% ipython --no-banner

In [1]: import numpy as np

In [2]: np.set_printoptions(precision=3, suppress=True, linewidth=100, floatmode="fixed")

In [3]: feats = -2 * np.eye(5) + np.ones((5, 5))

In [4]: feats
Out[4]: 
array([[-1.000,  1.000,  1.000,  1.000,  1.000],
       [ 1.000, -1.000,  1.000,  1.000,  1.000],
       [ 1.000,  1.000, -1.000,  1.000,  1.000],
       [ 1.000,  1.000,  1.000, -1.000,  1.000],
       [ 1.000,  1.000,  1.000,  1.000, -1.000]])

In [5]: x = np.array([-2, 0, -1, -2, 1])

In [6]: rhs = feats @ x

In [7]: b, lr = np.zeros(5), 1 / np.linalg.norm(feats, 2) ** 2

In [8]: for i in range(60):
   ...:     b -= lr * feats.T @ (feats @ b - rhs)
   ...:     if i % 10 == 0: print(i, round(np.linalg.norm(feats @ b - rhs), 3))
   ...: 
0 2.897
10 0.008
20 0.0
30 0.0
40 0.0
50 0.0

In [9]: print(b.round(3) + 0)
[-2.000  0.000 -1.000 -2.000  1.000]

In [10]: [round(float(np.linalg.det(feats[:i, :i])), 2) + 0 for i in range(1, 6)]
Out[10]: [-1.0, 0.0, 4.0, -16.0, 48.0]

In [11]: np.all(np.linalg.eigvalsh(feats) > 0)
Out[11]: np.False_

In [12]: round(np.linalg.eigvalsh(feats).min(), 3)
Out[12]: np.float64(-2.0)

In [13]: x = np.array([7, 3, 1, 2, 1])

In [14]: h1 = np.maximum(feats @ x, 0)

In [15]: np.maximum(feats @ x, 0) - np.maximum(-feats @ x, 0)
Out[15]: array([ 0.000,  8.000, 12.000, 10.000, 12.000])

In [16]: np.maximum(feats @ (3 * x), 0)
Out[16]: array([ 0.000, 24.000, 36.000, 30.000, 36.000])

In [17]: feats.T @ h1
Out[17]: array([42.000, 26.000, 18.000, 22.000, 18.000])

In [18]: np.tanh(feats @ x)
Out[18]: array([0.000, 1.000, 1.000, 1.000, 1.000])

In [19]: np.flatnonzero(h1 > 1e-9)
Out[19]: array([1, 2, 3, 4])

In [20]: data = np.load("layer11.npy")

In [21]: data
Out[21]: 
array([[ 1.700, -0.700,  0.000,  1.600,  0.600,  0.000,  0.300, -0.500, -0.400,  0.500],
       [-0.200, -1.200,  0.100, -2.700,  0.800, -1.400, -1.600, -0.900,  0.500,  0.700],
       [ 1.300, -1.300,  0.500,  0.200, -0.200, -0.600, -0.600,  0.400,  0.700, -0.700],
       [-0.200, -0.100, -1.000,  0.800,  0.000,  0.100,  1.300,  1.000, -0.400,  0.800],
       [-0.400, -1.600, -0.100,  0.100,  0.800,  0.100, -1.200,  0.500, -0.700,  0.100],
       [-0.100, -0.300,  1.300, -0.300,  0.800, -0.600, -0.900, -1.200, -2.100,  1.300],
       [ 0.700,  2.500,  0.100, -1.000,  0.900,  0.400, -0.300, -0.600, -1.200,  0.600],
       [ 3.100,  0.600,  1.100, -0.200,  1.900, -0.700,  0.100,  0.700,  0.800,  0.500],
       [-1.300,  1.400, -0.300, -0.400,  0.400,  0.800, -1.700, -0.300,  0.500, -0.200],
       [-0.800, -0.600, -0.500, -1.300,  1.200,  0.000, -0.200,  0.300,  0.600,  0.000],
       [ 0.100, -0.800,  0.400, -0.700,  2.200,  1.600,  0.600, -2.400,  0.000, -0.600],
       [ 0.800,  1.400,  1.100, -2.700, -0.400,  1.300,  0.500,  0.000, -2.200, -1.000],
       [-0.700,  0.100, -0.700,  0.100,  1.000, -0.800,  0.100,  0.500,  1.300, -0.100]])

In [22]: rng = np.random.default_rng(72)

In [23]: idx = rng.permutation(10)

In [24]: Y = data[:, idx] * rng.choice([-1, 1], 10)

In [25]: Y
Out[25]: 
array([[-0.400, -0.700, -0.000,  0.300, -0.000,  0.500,  1.600,  0.500,  0.600, -1.700],
       [ 0.500, -1.200, -0.100, -1.600,  1.400,  0.900, -2.700,  0.700,  0.800,  0.200],
       [ 0.700, -1.300, -0.500, -0.600,  0.600, -0.400,  0.200, -0.700, -0.200, -1.300],
       [-0.400, -0.100,  1.000,  1.300, -0.100, -1.000,  0.800,  0.800,  0.000,  0.200],
       [-0.700, -1.600,  0.100, -1.200, -0.100, -0.500,  0.100,  0.100,  0.800,  0.400],
       [-2.100, -0.300, -1.300, -0.900,  0.600,  1.200, -0.300,  1.300,  0.800,  0.100],
       [-1.200,  2.500, -0.100, -0.300, -0.400,  0.600, -1.000,  0.600,  0.900, -0.700],
       [ 0.800,  0.600, -1.100,  0.100,  0.700, -0.700, -0.200,  0.500,  1.900, -3.100],
       [ 0.500,  1.400,  0.300, -1.700, -0.800,  0.300, -0.400, -0.200,  0.400,  1.300],
       [ 0.600, -0.600,  0.500, -0.200, -0.000, -0.300, -1.300,  0.000,  1.200,  0.800],
       [ 0.000, -0.800, -0.400,  0.600, -1.600,  2.400, -0.700, -0.600,  2.200, -0.100],
       [-2.200,  1.400, -1.100,  0.500, -1.300, -0.000, -2.700, -1.000, -0.400, -0.800],
       [ 1.300,  0.100,  0.700,  0.100,  0.800, -0.500,  0.100, -0.100,  1.000,  0.700]])

In [26]: U, _, vt = np.linalg.svd(data.T @ Y)

In [27]: np.round(U @ vt, 3) + 0
Out[27]: 
array([[ 0.000,  0.000,  0.000,  0.000,  0.000,  0.000,  0.000,  0.000,  0.000, -1.000],
       [ 0.000,  1.000,  0.000,  0.000,  0.000,  0.000,  0.000,  0.000,  0.000,  0.000],
       [ 0.000,  0.000, -1.000,  0.000,  0.000,  0.000,  0.000,  0.000,  0.000,  0.000],
       [ 0.000,  0.000,  0.000,  0.000,  0.000,  0.000,  1.000,  0.000,  0.000,  0.000],
       [ 0.000,  0.000,  0.000,  0.000,  0.000,  0.000,  0.000,  0.000,  1.000,  0.000],
       [ 0.000,  0.000,  0.000,  0.000, -1.000,  0.000,  0.000,  0.000,  0.000,  0.000],
       [ 0.000,  0.000,  0.000,  1.000,  0.000,  0.000,  0.000,  0.000,  0.000,  0.000],
       [ 0.000,  0.000,  0.000,  0.000,  0.000, -1.000,  0.000,  0.000,  0.000,  0.000],
       [ 1.000,  0.000,  0.000,  0.000,  0.000,  0.000,  0.000,  0.000,  0.000,  0.000],
       [ 0.000,  0.000,  0.000,  0.000,  0.000,  0.000,  0.000,  1.000,  0.000,  0.000]])

In [28]: np.round(np.linalg.lstsq(data, Y)[0], 3) + 0
Out[28]: 
array([[ 0.000,  0.000,  0.000,  0.000,  0.000,  0.000,  0.000,  0.000,  0.000, -1.000],
       [ 0.000,  1.000,  0.000,  0.000,  0.000,  0.000,  0.000,  0.000,  0.000,  0.000],
       [ 0.000,  0.000, -1.000,  0.000,  0.000,  0.000,  0.000,  0.000,  0.000,  0.000],
       [ 0.000,  0.000,  0.000,  0.000,  0.000,  0.000,  1.000,  0.000,  0.000,  0.000],
       [ 0.000,  0.000,  0.000,  0.000,  0.000,  0.000,  0.000,  0.000,  1.000,  0.000],
       [ 0.000,  0.000,  0.000,  0.000, -1.000,  0.000,  0.000,  0.000,  0.000,  0.000],
       [ 0.000,  0.000,  0.000,  1.000,  0.000,  0.000,  0.000,  0.000,  0.000,  0.000],
       [ 0.000,  0.000,  0.000,  0.000,  0.000, -1.000,  0.000,  0.000,  0.000,  0.000],
       [ 1.000,  0.000,  0.000,  0.000,  0.000,  0.000,  0.000,  0.000,  0.000,  0.000],
       [ 0.000,  0.000,  0.000,  0.000,  0.000,  0.000,  0.000,  1.000,  0.000,  0.000]])
